>>> import numpy as np
>>> from numpy import linalg as LA
>>> np.set_printoptions(precision=2, suppress=True, linewidth=200, legacy="1.25")
>>> def rnd(a):
...     return np.round(a, 2) + 0
... 
>>> data = np.loadtxt("test2.csv", delimiter=",")
>>> print(data)
[[ 3.  9.  6.  3.  9.  6.]
 [ 0.  9.  6.  0.  9.  6.]
 [ 0.  9.  9.  0.  9.  9.]
 [-2. -6. -4. -2. -6. -4.]
 [ 0. -6. -4.  0. -6. -4.]
 [ 0. -6. -6.  0. -6. -6.]]
>>> print(data.reshape(2, -1))
[[ 3.  9.  6.  3.  9.  6.  0.  9.  6.  0.  9.  6.  0.  9.  9.  0.  9.  9.]
 [-2. -6. -4. -2. -6. -4.  0. -6. -4.  0. -6. -4.  0. -6. -6.  0. -6. -6.]]
>>> t3 = data.reshape(6, 2, -1)
>>> print(np.swapaxes(t3, 1, 2)[5])
[[ 0.  0.]
 [-6. -6.]
 [-6. -6.]]
>>> print(t3.transpose(1, 0, 2))
[[[ 3.  9.  6.]
  [ 0.  9.  6.]
  [ 0.  9.  9.]
  [-2. -6. -4.]
  [ 0. -6. -4.]
  [ 0. -6. -6.]]

 [[ 3.  9.  6.]
  [ 0.  9.  6.]
  [ 0.  9.  9.]
  [-2. -6. -4.]
  [ 0. -6. -4.]
  [ 0. -6. -6.]]]
>>> M2 = np.array([[8, 6, -8],
...     [3, -2, 0],
...     [9, -7, 3],
...     [4, -5, 1],
...     [-6, -6, 0],
...     [-3, -5, 4]])
>>> print(LA.matrix_rank(np.vstack([data, M2.T])))
6
>>> print(data @ M2)
[[  45. -141.   21.]
 [   9. -144.   42.]
 [  27. -180.   63.]
 [ -30.   94.  -14.]
 [  -6.   96.  -28.]
 [ -18.  120.  -42.]]
>>> print(M2.T @ data.T)
[[  45.    9.   27.  -30.   -6.  -18.]
 [-141. -144. -180.   94.   96.  120.]
 [  21.   42.   63.  -14.  -28.  -42.]]
>>> print(np.einsum("ij->j", data))
[1. 9. 7. 1. 9. 7.]
